% python3 -q
>>> import numpy as np
>>> np.set_printoptions(precision=2, suppress=True, linewidth=200)
>>> other = np.array([[0, -3], [-3, 3]])
>>> basis = np.array([[1, -2], [1, 0]])
>>> A = np.kron(other, basis)
>>> print(A)
[[ 0  0 -3  6]
 [ 0  0 -3  0]
 [-3  6  3 -6]
 [-3  0  3  0]]
>>> print(np.poly(A))
[  1.  -3.  45.  54. 324.]
>>> print(np.kron(np.eye(2, dtype=int), A))
[[ 0  0 -3  6  0  0  0  0]
 [ 0  0 -3  0  0  0  0  0]
 [-3  6  3 -6  0  0  0  0]
 [-3  0  3  0  0  0  0  0]
 [ 0  0  0  0  0  0 -3  6]
 [ 0  0  0  0  0  0 -3  0]
 [ 0  0  0  0 -3  6  3 -6]
 [ 0  0  0  0 -3  0  3  0]]
>>> print(np.linalg.eigvals(A))
[ 2.43+6.42j  2.43-6.42j -0.93+2.45j -0.93-2.45j]
>>> print(np.allclose(A @ A.T, A.T @ A))
False
>>> print((A - A.T) / 2)
[[ 0.   0.   0.   4.5]
 [ 0.   0.  -4.5  0. ]
 [ 0.   4.5  0.  -4.5]
 [-4.5  0.   4.5  0. ]]
>>> print(np.sort(np.abs(np.linalg.eigvals(A))))
[2.62 2.62 6.86 6.86]
>>> A.inv()
Traceback (most recent call last):
  File "<python-input-12>", line 1, in <module>
    A.inv()
    ^^^^^
AttributeError: 'numpy.ndarray' object has no attribute 'inv'
>>> np.linalg.determinant(A)
Traceback (most recent call last):
  File "<python-input-13>", line 1, in <module>
    np.linalg.determinant(A)
    ^^^^^^^^^^^^^^^^^^^^^
AttributeError: module 'numpy.linalg' has no attribute 'determinant'
>>> print(round(np.linalg.det(A), 2))
324.0
>>> print(round(np.abs(np.linalg.eigvals(A)).max(), 2))
6.86
>>> print(A @ A)
[[ -9 -18   9  18]
 [  9 -18  -9  18]
 [  9  18 -18 -36]
 [ -9  18  18 -36]]
>>> print((A + A.T) / 2)
[[ 0.   0.  -3.   1.5]
 [ 0.   0.   1.5  0. ]
 [-3.   1.5  3.  -1.5]
 [ 1.5  0.  -1.5  0. ]]
>>> E = np.load("dump.npy")
>>> print(E)
[[ 0 -6 -2  0 -6  0 -4]
 [ 6  0  0 -3  4 -3 -7]
 [ 2  0  0  7  2  3 -1]
 [ 0  3 -7  0  0 -1 -3]
 [ 6 -4 -2  0  0  7  1]
 [ 0  3 -3  1 -7  0  5]
 [ 4  7  1  3 -1 -5  0]]
>>> r0, r1 = E[2], E[6]
>>> print(r0 @ r1)
12
>>> pr = (r0 @ r1) / (r0 @ r0) * r0
>>> print(np.outer(r0, r1))
[[  8  14   2   6  -2 -10   0]
 [  0   0   0   0   0   0   0]
 [  0   0   0   0   0   0   0]
 [ 28  49   7  21  -7 -35   0]
 [  8  14   2   6  -2 -10   0]
 [ 12  21   3   9  -3 -15   0]
 [ -4  -7  -1  -3   1   5   0]]
>>> print(round(np.linalg.norm(r0 + r1) ** 2 + np.linalg.norm(r0 - r1) ** 2, 2))
336.0
>>> print(pr)
[ 0.36  0.    0.    1.25  0.36  0.54 -0.18]
>>> rk = np.linalg.matrix_rank(E)
>>> print(rk)
6
>>> ns = np.linalg.svd(E)[2][rk:].T
>>> print([int(np.linalg.matrix_rank(E[:, :j + 1])) for j in range(7)])
[1, 2, 3, 4, 5, 6, 6]
>>> print([int(np.linalg.matrix_rank(E[:i])) for i in range(1, len(E) + 1)])
[1, 2, 3, 4, 5, 6, 6]
>>> print(np.round(E @ ns, 2) + 0)
[[0.]
 [0.]
 [0.]
 [0.]
 [0.]
 [0.]
 [0.]]
>>> print(np.linalg.matrix_rank(E.T @ E), np.linalg.matrix_rank(E @ E.T))
6 6
>>> print(np.linalg.matrix_power(E, 4))
[[ 10728   -396  -1092    612   6012    714  -7878]
 [  -396  19858    770   3960    608 -12836   3812]
 [ -1092    770   5874   -344   4840  -1498    594]
 [   612   3960   -344   5914  -1802   1451   4279]
 [  6012    608   4840  -1802  14646  -2139  -8987]
 [   714 -12836  -1498   1451  -2139  14259   3518]
 [ -7878   3812    594   4279  -8987   3518  15291]]
>>> print((E - E.T) / 2)
[[ 0. -6. -2.  0. -6.  0. -4.]
 [ 6.  0.  0. -3.  4. -3. -7.]
 [ 2.  0.  0.  7.  2.  3. -1.]
 [ 0.  3. -7.  0.  0. -1. -3.]
 [ 6. -4. -2.  0.  0.  7.  1.]
 [ 0.  3. -3.  1. -7.  0.  5.]
 [ 4.  7.  1.  3. -1. -5.  0.]]
>>> assert E == E.T
Traceback (most recent call last):
  File "<python-input-35>", line 1, in <module>
    assert E == E.T
           ^^^^^^^^
ValueError: The truth value of an array with more than one element is ambiguous. Use a.any() or a.all()
>>> print(np.round(np.sort(np.abs(np.linalg.eigvals(E))), 2) + 0)
[ 0.    6.72  6.72 10.13 10.13 13.24 13.24]
>>> print(np.trace(E))
0
>>> print(round(np.linalg.det(E), 2))
-0.0
>>> print(np.allclose(E @ E.T, E.T @ E))
True
>>> print(np.allclose(E, E.T))
False
>>> print(E @ E)
[[ -92   -4    8   -8  -24  -10   38]
 [  -4 -119    3  -24   -8   66  -26]
 [   8    3  -67    0  -32   12  -12]
 [  -8  -24    0  -68    8  -15  -19]
 [ -24   -8  -32    8 -106    1   41]
 [ -10   66   12  -15    1  -93  -28]
 [  38  -26  -12  -19   41  -28 -101]]
>>> rng = np.random.default_rng(112)
>>> idx = rng.permutation(4)
>>> other = A[:, idx] * rng.choice([-1, 1], 4)
>>> print(other)
[[-3  0  6  0]
 [-3  0  0  0]
 [ 3  6 -6 -3]
 [ 3  0  0 -3]]
>>> U, _, vt = np.linalg.svd(A.T @ other)
>>> print(idx)
[2 1 3 0]
>>> print(np.round(np.linalg.lstsq(A, other)[0], 2) + 0)
[[0. 0. 0. 1.]
 [0. 1. 0. 0.]
 [1. 0. 0. 0.]
 [0. 0. 1. 0.]]
>>> print(np.round(U @ vt, 2) + 0)
[[0. 0. 0. 1.]
 [0. 1. 0. 0.]
 [1. 0. 0. 0.]
 [0. 0. 1. 0.]]
>>> Q, _ = np.linalg.qr(np.array([[-0.8, 0.6, -1.9], [-0.7, 0.2, 0.1], [-0.6, -0.3, -0.4]]))
>>> feats = Q[:, :3]
>>> print(feats)
[[-0.66  0.61  0.45]
 [-0.57 -0.01 -0.82]
 [-0.49 -0.8   0.35]]
>>> # orthonormal columns
>>> r0, r1 = feats[2], feats[0]
>>> print(r0 @ r0)
1.0
>>> print(round(r0 @ r1, 2))
0.0
>>> pr = (r0 @ r1) / (r0 @ r0) * r0
>>> print(pr.round(2) + 0)
[0. 0. 0.]
>>> print(r1 - pr)
[-0.66  0.61  0.45]
>>> X = np.loadtxt("block1.csv", delimiter=",")
>>> print(X)
[[ 1.6   1.   -0.8   1.4   0.7   2.46]
 [ 1.1   0.    0.8   1.7   0.9  -2.36]
 [-1.2   1.5  -0.1  -0.5   1.3   0.28]
 [-2.1  -1.1   1.6  -2.1   1.5  -4.76]
 [ 1.9  -0.6  -0.9   1.3   1.8   2.73]
 [ 1.4   1.2  -0.4   0.8   0.3   1.21]
 [-0.9  -0.8   0.1  -0.6   0.3  -0.23]
 [ 0.1  -0.6   0.1  -1.   -2.1  -0.36]
 [-1.3  -1.   -0.2   0.1  -0.7   0.62]
 [-0.5   1.3   0.2   0.8  -0.5  -0.6 ]
 [-0.6  -0.6   0.6  -0.1  -1.   -1.78]
 [ 0.5   0.3   1.2  -0.2   1.3  -3.58]
 [-0.5   1.5   0.    0.4   0.2   0.01]
 [ 0.4   1.4   0.2   1.   -1.4  -0.49]
 [ 1.8  -1.1   0.4  -2.7   1.5  -1.24]
 [ 1.9  -0.3  -1.    0.4   2.2   2.95]
 [-0.4  -0.8   1.   -0.4  -0.8  -3.02]
 [ 0.    0.2  -0.5   2.    0.4   1.52]
 [ 0.5  -1.1   0.9  -0.7   1.5  -2.71]
 [ 1.2   2.    1.3  -0.6  -0.4  -3.87]]
>>> Q, V = np.linalg.qr(X[:, :2])[0], np.linalg.qr(X[:, 2:])[0]
>>> sv = np.linalg.svd(Q.T @ V, compute_uv=False)
>>> print(np.round(np.linalg.norm(Q @ Q.T - V @ V.T, 2), 2))
1.0
>>> print(np.degrees(np.arccos(sv.clip(0, 1))))
[60.02 63.03]
>>> print(sv)
[0.5  0.45]
>>> print((sv > 0.9).sum())
0
